% ipython --no-banner

In [1]: import numpy as np

In [2]: import numpy.linalg as la

In [3]: np.set_printoptions(precision=4, suppress=True, linewidth=120)

In [4]: rd = lambda a: np.round(a, 4) + 0

In [5]: J = np.loadtxt("mat.csv", delimiter=",")

In [6]: J
Out[6]: 
array([[3., 0., 2., 2.],
       [0., 2., 0., 0.],
       [2., 0., 6., 4.],
       [2., 0., 4., 6.]])

In [7]: # equal to its transpose

In [8]: out = np.array([[0, -1], [-2, 2], [2, 1], [-2, 2]])

In [9]: la.matrix_rank(J @ out)
Out[9]: np.int64(2)

In [10]: J @ out
Out[10]: 
array([[ 0.,  3.],
       [-4.,  4.],
       [ 4., 12.],
       [-4., 14.]])

In [11]: np.einsum("ij,ij->i", J, J)
Out[11]: array([17.,  4., 56., 56.])

In [12]: la.matrix_rank(np.vstack([J, out.T]))
Out[12]: np.int64(4)

In [13]: u = np.array([1, -1, 1, -2])

In [14]: out = J + np.outer(u, np.eye(4)[3])

In [15]: rd(la.det(out) / la.det(J)), rd(1 + la.solve(J, u)[3])
Out[15]: (np.float64(0.0909), np.float64(0.0909))

In [16]: la.matrix_rank(la.inv(out) - la.inv(J), tol=1e-8)
Out[16]: np.int64(1)

In [17]: out
Out[17]: 
array([[ 3.,  0.,  2.,  3.],
       [ 0.,  2.,  0., -1.],
       [ 2.,  0.,  6.,  5.],
       [ 2.,  0.,  4.,  4.]])

In [18]: evals, evecs = la.eigh(J)

In [19]: x = np.array([0, 1, 0, 0])

In [20]: rd(evecs * np.sqrt(evals) @ evecs.T)
Out[20]: 
array([[1.6256, 0.    , 0.4228, 0.4228],
       [0.    , 1.4142, 0.    , 0.    ],
       [0.4228, 0.    , 2.2597, 0.8455],
       [0.4228, 0.    , 0.8455, 2.2597]])

In [21]: rd(evecs * np.maximum(evals, 0) @ evecs.T)
Out[21]: 
array([[3., 0., 2., 2.],
       [0., 2., 0., 0.],
       [2., 0., 6., 4.],
       [2., 0., 4., 6.]])

In [22]: (np.sign(evecs[:, -1].round(6)) == np.sign(evecs[0, -1].round(6))).astype(int)
Out[22]: array([1, 0, 1, 1])

In [23]: np.abs(J).sum(axis=1).max(), rd(np.abs(evals).max())
Out[23]: (np.float64(12.0), np.float64(11.0))

In [24]: q = J.astype(float).copy()

In [25]: for j in range(4):
    ...:     q[:, j] -= q[:, :j] @ (q[:, :j].T @ q[:, j])
    ...:     q[:, j] /= la.norm(q[:, j])
    ...: 

In [26]: rd(q)
Out[26]: 
array([[ 0.7276,  0.    , -0.6424, -0.2408],
       [ 0.    ,  1.    ,  0.    ,  0.    ],
       [ 0.4851,  0.    ,  0.7299, -0.4815],
       [ 0.4851,  0.    ,  0.2336,  0.8427]])

In [27]: rd(q.T @ q)
Out[27]: 
array([[1., 0., 0., 0.],
       [0., 1., 0., 0.],
       [0., 0., 1., 0.],
       [0., 0., 0., 1.]])
